$ python3 -q
>>> import numpy as np
>>> from numpy import linalg as LA
>>> np.set_printoptions(precision=2, suppress=True, linewidth=120)
>>> def rnd(a):
...     return np.round(a, 2) + 0
... 
>>> other = np.array([[-3, -3, -1], [0, 1, -1]])
>>> feats = other.T @ other
>>> feats
array([[ 9,  9,  3],
       [ 9, 10,  2],
       [ 3,  2,  2]])
>>> # looks like rank 2
>>> Uu, sigma = LA.svd(feats)
Traceback (most recent call last):
  File "<python-input-8>", line 1, in <module>
    Uu, sigma = LA.svd(feats)
    ^^^^^^^^^
ValueError: too many values to unpack (expected 2)
>>> Uu, sigma, vt = LA.svd(feats, full_matrices=False)
>>> rnd(Uu.T @ feats @ vt.T)
array([[19.23,  0.  ,  0.  ],
       [ 0.  ,  1.77,  0.  ],
       [ 0.  ,  0.  ,  0.  ]])
>>> rnd(np.cumsum(sigma ** 2) / np.sum(sigma ** 2))
array([0.99, 1.  , 1.  ])
>>> rnd(Uu.T @ Uu)
array([[1., 0., 0.],
       [0., 1., 0.],
       [0., 0., 1.]])
>>> rnd(np.sqrt((sigma ** 2).sum())), rnd(LA.norm(feats))
(np.float64(19.31), np.float64(19.31))
>>> rnd(np.abs(vt[0]))
array([0.68, 0.71, 0.2 ])
>>> rnd(vt @ vt.T)
array([[1., 0., 0.],
       [0., 1., 0.],
       [0., 0., 1.]])
>>> rk = LA.matrix_rank(feats)
>>> rk
np.int64(2)
>>> ns = LA.svd(feats)[2][rk:].T
>>> rnd(ns @ ns.T)
array([[ 0.47, -0.35, -0.35],
       [-0.35,  0.26,  0.26],
       [-0.35,  0.26,  0.26]])
>>> [int(LA.matrix_rank(feats[:i])) for i in range(1, len(feats) + 1)]
[1, 2, 2]
>>> rnd(feats @ ns)
array([[0.],
       [0.],
       [0.]])
>>> ns.shape
(3, 1)
>>> LA.matrix_rank(feats.T @ feats), LA.matrix_rank(feats @ feats.T)
(np.int64(2), np.int64(2))
>>> rnd(ns[:, 0] / ns[np.abs(ns[:, 0]).round(6).argmax(), 0])
array([ 1.  , -0.75, -0.75])
>>> np.allclose(feats @ ns, 0)
True
>>> ev, vecs = LA.eigh(feats)
>>> rnd(LA.eigvalsh(feats @ feats))
array([  0.  ,   3.13, 369.87])
>>> ev.sum(), np.trace(feats)
(np.float64(21.0), np.int64(21))
>>> (ev > 1e-8).sum(), (ev < -1e-8).sum()
(np.int64(2), np.int64(0))
>>> rnd(ev)
array([ 0.  ,  1.77, 19.23])
>>> rnd(vecs @ np.diag(ev) @ vecs.T)
array([[ 9.,  9.,  3.],
       [ 9., 10.,  2.],
       [ 3.,  2.,  2.]])
>>> rnd(LA.eigvalsh(feats + -1 * np.eye(3)))
array([-1.  ,  0.77, 18.23])
>>> other = np.array([[1]])
>>> cent = np.array([[3]])
>>> E = np.block([[other, np.array([[2]])], [np.zeros((1, 1)), cent]])
>>> E
array([[1., 2.],
       [0., 3.]])
>>> # column 1 is much longer than the rest
>>> E @ E
array([[1., 8.],
       [0., 9.]])
>>> LA.matrix_rank(E - E[0, 0] * np.eye(2))
np.int64(1)
>>> [int(LA.matrix_rank(LA.matrix_power(E, p))) for p in range(1, 3)]
[2, 2]
>>> np.prod(np.diag(E)), rnd(LA.det(E))
(np.float64(3.0), np.float64(3.0))
>>> rnd(np.sort(LA.eigvals(E)))
array([1., 3.])
>>> vec = np.array([-1, 3])
>>> h = np.maximum(E @ vec, 0)
>>> E.T @ h
array([ 5., 37.])
>>> rnd(np.tanh(E @ vec))
array([1., 1.])
>>> np.maximum(E @ vec, 0) - np.maximum(-E @ vec, 0)
array([5., 9.])
>>> rng = np.random.default_rng(3699)
>>> lab = rng.permutation(2)
>>> other = E[:, lab] * rng.choice([-1, 1], 2)
>>> other
array([[-1., -2.],
       [-0., -3.]])
>>> Uu, _, vt = LA.svd(E.T @ other)
>>> rnd(Uu @ vt)
array([[-1.,  0.],
       [ 0., -1.]])
>>> rnd(LA.lstsq(E, other)[0])
array([[-1.,  0.],
       [ 0., -1.]])
>>> O, vecs = LA.qr(E[:, :1])[0], LA.qr(E[:, 1:])[0]
>>> sigma = LA.svd(O.T @ vecs, compute_uv=False)
>>> (sigma > 0.9).sum()
np.int64(0)
>>> rnd(np.degrees(np.arccos(sigma.clip(0, 1))))
array([56.31])
>>> other = np.array([[2, -2, 1, 0, 2],
...     [1, 0, -2, -3, -3],
...     [1, 2, 0, -2, -2],
...     [-3, 0, 3, -3, -2],
...     [2, 3, -2, 0, -1]])
>>> M = other - other.T
>>> M
array([[ 0, -3,  0,  3,  0],
       [ 3,  0, -4, -3, -6],
       [ 0,  4,  0, -5,  0],
       [-3,  3,  5,  0, -2],
       [ 0,  6,  0,  2,  0]])
>>> # null space of dimension 1
>>> other = np.array([[-2, 1, 1], [1, 1, -2]])
>>> cent = np.kron(other, M)
>>> rnd(LA.norm(cent, 2)), rnd(LA.norm(other, 2) * LA.norm(M, 2))
(np.float64(27.46), np.float64(27.46))
>>> LA.matrix_rank(cent)
np.int64(8)
>>> cent.shape
(10, 15)
>>> [round(float(x), 2) for x in LA.svd(M, compute_uv=False)[:3]]
[9.15, 9.15, 4.92]
>>> LA.matrix_rank(M, rtol=0.1)
np.int64(4)
>>> (M - M.T) / 2
array([[ 0., -3.,  0.,  3.,  0.],
       [ 3.,  0., -4., -3., -6.],
       [ 0.,  4.,  0., -5.,  0.],
       [-3.,  3.,  5.,  0., -2.],
       [ 0.,  6.,  0.,  2.,  0.]])
>>> rnd(LA.det(M))
np.float64(0.0)
>>> np.allclose(M @ M.T, M.T @ M)
True
>>> LA.determinant(M)
Traceback (most recent call last):
  File "<python-input-73>", line 1, in <module>
    LA.determinant(M)
    ^^^^^^^^^^^^^^
AttributeError: module 'numpy.linalg' has no attribute 'determinant'
>>> rnd(np.sort(np.abs(LA.eigvals(M))))
array([0.  , 4.92, 4.92, 9.15, 9.15])
>>> Uu, sigma, vt = LA.svd(M)
>>> vecs = vt[:(sigma > 1e-8).sum()]
>>> vec = M[2] + 3 * M[4] + rng.integers(2) * np.eye(5)[2]
>>> vec
array([ 0., 22.,  0.,  1.,  0.])
>>> rnd(np.diag(vecs.T @ vecs))
array([0.29, 1.  , 0.72, 1.  , 1.  ])
>>> rnd(vecs.T @ vecs)
array([[ 0.29,  0.  , -0.45,  0.  , -0.06],
       [ 0.  ,  1.  ,  0.  ,  0.  ,  0.  ],
       [-0.45,  0.  ,  0.72,  0.  , -0.04],
       [ 0.  ,  0.  ,  0.  ,  1.  ,  0.  ],
       [-0.06,  0.  , -0.04,  0.  ,  1.  ]])
>>> LA.matrix_rank(np.vstack([M, vec]))
np.int64(4)
>>> t3 = np.stack([M, -2 * M, M[::-1]])
>>> np.einsum("bij,cij->bc", t3, t3)
array([[ 216, -432,  -17],
       [-432,  864,   34],
       [ -17,   34,  216]])
>>> LA.matrix_rank(t3.reshape(3, -1))
np.int64(2)
>>> rnd(LA.norm(t3, axis=(1, 2)))
array([14.7 , 29.39, 14.7 ])
>>> m1 = np.eye(3, dtype=int)[rng.permutation(3)]
>>> m1
array([[1, 0, 0],
       [0, 0, 1],
       [0, 1, 0]])
>>> Uu, sigma = LA.svd(m1)
Traceback (most recent call last):
  File "<python-input-88>", line 1, in <module>
    Uu, sigma = LA.svd(m1)
    ^^^^^^^^^
ValueError: too many values to unpack (expected 2)
>>> Uu, sigma, vt = LA.svd(m1, full_matrices=False)
>>> rnd(np.sqrt((sigma ** 2).sum())), rnd(LA.norm(m1))
(np.float64(1.73), np.float64(1.73))
>>> Uu.shape, sigma.shape, vt.shape
((3, 3), (3,), (3, 3))
>>> vt @ vt.T
array([[1., 0., 0.],
       [0., 1., 0.],
       [0., 0., 1.]])
>>> vec = np.array([3, 1, -4])
>>> h = np.maximum(m1 @ vec, 0)
>>> np.maximum(m1 @ (3 * vec), 0)
array([9, 0, 3])
>>> m1.T @ h
array([3, 1, 0])
>>> rnd(np.tanh(m1 @ vec))
array([ 1.  , -1.  ,  0.76])
